% ipython --no-banner

In [1]: import numpy as np

In [2]: np.set_printoptions(precision=3, suppress=True, linewidth=160)

In [3]: rng = np.random.default_rng(19101)

In [4]: mat = np.eye(3, dtype=int)[rng.permutation(3)] * np.array([-1, -1, -2])

In [5]: mat
Out[5]: 
array([[ 0, -1,  0],
       [-1,  0,  0],
       [ 0,  0, -2]])

In [6]: np.linalg.norm(mat, axis=0)
Out[6]: array([1., 1., 2.])

In [7]: M2 = mat + rng.integers(-2, 3, (3, 1)) @ rng.integers(-2, 3, (1, 3))

In [8]: M2
Out[8]: 
array([[-2, -1, -2],
       [-2,  0, -1],
       [-1,  0, -3]])

In [9]: np.abs(M2 - mat).sum(axis=1)
Out[9]: array([4, 2, 2])

In [10]: M2.sum(axis=0)
Out[10]: array([-5, -1, -6])

In [11]: M2[3]
IndexError: index 3 is out of bounds for axis 0 with size 3


In [12]: M2.sum(axis=1)
Out[12]: array([-5, -3, -4])

In [13]: np.linalg.svd(M2, compute_uv=False)
Out[13]: array([4.608, 1.499, 0.724])

In [14]: round(np.linalg.norm(M2), 3)
Out[14]: np.float64(4.899)

In [15]: M2.shape
Out[15]: (3, 3)

In [16]: M2 - M2[0]
Out[16]: 
array([[ 0,  0,  0],
       [ 0,  1,  1],
       [ 1,  1, -1]])

In [17]: np.count_nonzero(M2)
Out[17]: np.int64(7)

In [18]: np.abs(M2).max()
Out[18]: np.int64(3)

In [19]: np.unravel_index(np.abs(M2).argmax(), M2.shape)
Out[19]: (np.int64(2), np.int64(2))

In [20]: np.zeros(3, 3)
TypeError: Cannot interpret '3' as a data type


In [21]: np.linalg.matrix_rank(M2)
Out[21]: np.int64(3)

In [22]: feats = np.loadtxt("run3.csv", delimiter=",")

In [23]: feats
Out[23]: 
array([[ 0.546, -0.043,  0.373,  0.062, -0.321],
       [-0.043,  0.996,  0.035,  0.006, -0.03 ],
       [ 0.373,  0.035,  0.693, -0.051,  0.264],
       [ 0.062,  0.006, -0.051,  0.991,  0.044],
       [-0.321, -0.03 ,  0.264,  0.044,  0.774]])

In [24]: ev, V = np.linalg.eigh(feats)

In [25]: (ev > 1e-8).sum(), (ev < -1e-8).sum()
Out[25]: (np.int64(4), np.int64(0))

In [26]: np.linalg.eigvalsh(feats + 2 * np.eye(5))
Out[26]: array([2., 3., 3., 3., 3.])

In [27]: np.unique(ev.round(6) + 0, return_counts=True)[1]
Out[27]: array([1, 4])

In [28]: ev.sum(), np.trace(feats)
Out[28]: (np.float64(4.0), np.float64(4.0))

In [29]: np.round(V.T @ feats @ V, 3) + 0
Out[29]: 
array([[0., 0., 0., 0., 0.],
       [0., 1., 0., 0., 0.],
       [0., 0., 1., 0., 0.],
       [0., 0., 0., 1., 0.],
       [0., 0., 0., 0., 1.]])

In [30]: V @ np.diag(ev) @ V.T
Out[30]: 
array([[ 0.546, -0.043,  0.373,  0.062, -0.321],
       [-0.043,  0.996,  0.035,  0.006, -0.03 ],
       [ 0.373,  0.035,  0.693, -0.051,  0.264],
       [ 0.062,  0.006, -0.051,  0.991,  0.044],
       [-0.321, -0.03 ,  0.264,  0.044,  0.774]])

In [31]: ev.round(3) + 0
Out[31]: array([0., 1., 1., 1., 1.])
